% python3 -q
>>> import numpy as np
>>> np.set_printoptions(precision=1, suppress=True, linewidth=100, legacy="1.25")
>>> def rnd(a):
...     return np.round(a, 1) + 0
... 
>>> J = np.load("m.npy")
>>> print(J)
[[ 0 -4  3 -5  4  3  5 -4  4 -5  3  1 -2  3]
 [ 0  0 -3  1  5 -4 -4  1  3 -3  2  1 -3 -2]
 [ 0  0  0  2  1  1  3 -4  1 -1 -3  5 -3 -1]
 [ 0  0  0  0  5 -4  2 -5 -3 -5  4  0 -5 -1]
 [ 0  0  0  0  0 -3  1 -5  5 -5 -1 -5  0 -2]
 [ 0  0  0  0  0  0  1  3 -1 -5  2  3 -1  2]
 [ 0  0  0  0  0  0  0 -1 -3 -4  3  2  5 -4]
 [ 0  0  0  0  0  0  0  0 -5  3 -3  4  0 -1]
 [ 0  0  0  0  0  0  0  0  0  0  2  5 -5  5]
 [ 0  0  0  0  0  0  0  0  0  0  2 -3 -5  2]
 [ 0  0  0  0  0  0  0  0  0  0  0 -2  5 -2]
 [ 0  0  0  0  0  0  0  0  0  0  0  0 -1 -3]
 [ 0  0  0  0  0  0  0  0  0  0  0  0  0 -4]
 [ 0  0  0  0  0  0  0  0  0  0  0  0  0  0]]
>>> print(np.unique(J.round(6), axis=0).shape)
(14, 14)
>>> print(rnd(np.trace(np.linalg.pinv(J) @ J)))
12.0
>>> print(np.allclose(J[:-1].T @ np.linalg.lstsq(J[:-1].T, J[-1])[0], J[-1]))
True
>>> data = np.load("layer15.npy")
>>> print(rnd(data))
[[ 1.6  3.2 -4.3  4.  -3.   3.4  1.8  0.2  3.6 -0.6 -3.9  0.5]
 [ 2.   3.2 -4.2  4.2 -3.1  3.8  1.4  0.1  3.4 -0.3 -3.5  0.8]
 [-0.1 -2.9  4.3 -3.3  2.7 -1.9 -2.6 -0.4 -4.2  1.5  5.   0.5]
 [-1.5 -3.2  4.3 -4.   3.  -3.3 -1.8 -0.2 -3.7  0.7  4.  -0.5]
 [-4.9 -1.4  0.6 -3.2  1.5 -5.4  2.4  0.7  1.3 -2.8 -2.7 -3.2]
 [ 2.4 -1.9  3.3 -1.2  1.6  1.1 -3.5 -0.7 -4.3  2.7  5.7  2. ]
 [-0.1 -2.9  4.3 -3.2  2.7 -1.8 -2.6 -0.4 -4.2  1.5  5.   0.5]
 [-4.8 -1.7  1.1 -3.5  1.8 -5.6  2.1  0.6  0.8 -2.6 -2.1 -3.1]
 [ 4.7  2.1 -1.7  3.9 -2.1  5.7 -1.6 -0.6 -0.2  2.3  1.3  3. ]
 [ 4.4  2.5 -2.4  4.2 -2.5  5.6 -1.  -0.5  0.7  1.8  0.3  2.7]
 [ 1.  -2.6  4.  -2.4  2.3 -0.6 -3.1 -0.5 -4.4  2.1  5.5  1.2]
 [ 2.5 -1.8  3.3 -1.1  1.5  1.3 -3.5 -0.7 -4.3  2.8  5.7  2.1]
 [ 4.4  2.5 -2.5  4.3 -2.5  5.6 -1.  -0.5  0.7  1.8  0.2  2.7]]
>>> print(np.unique(data.round(6), axis=0).shape)
(13, 12)
>>> print(np.allclose(data[:-1].T @ np.linalg.lstsq(data[:-1].T, data[-1])[0], data[-1]))
True
>>> print(np.linalg.lstsq(data[:-1].T, data[-1])[2])
2
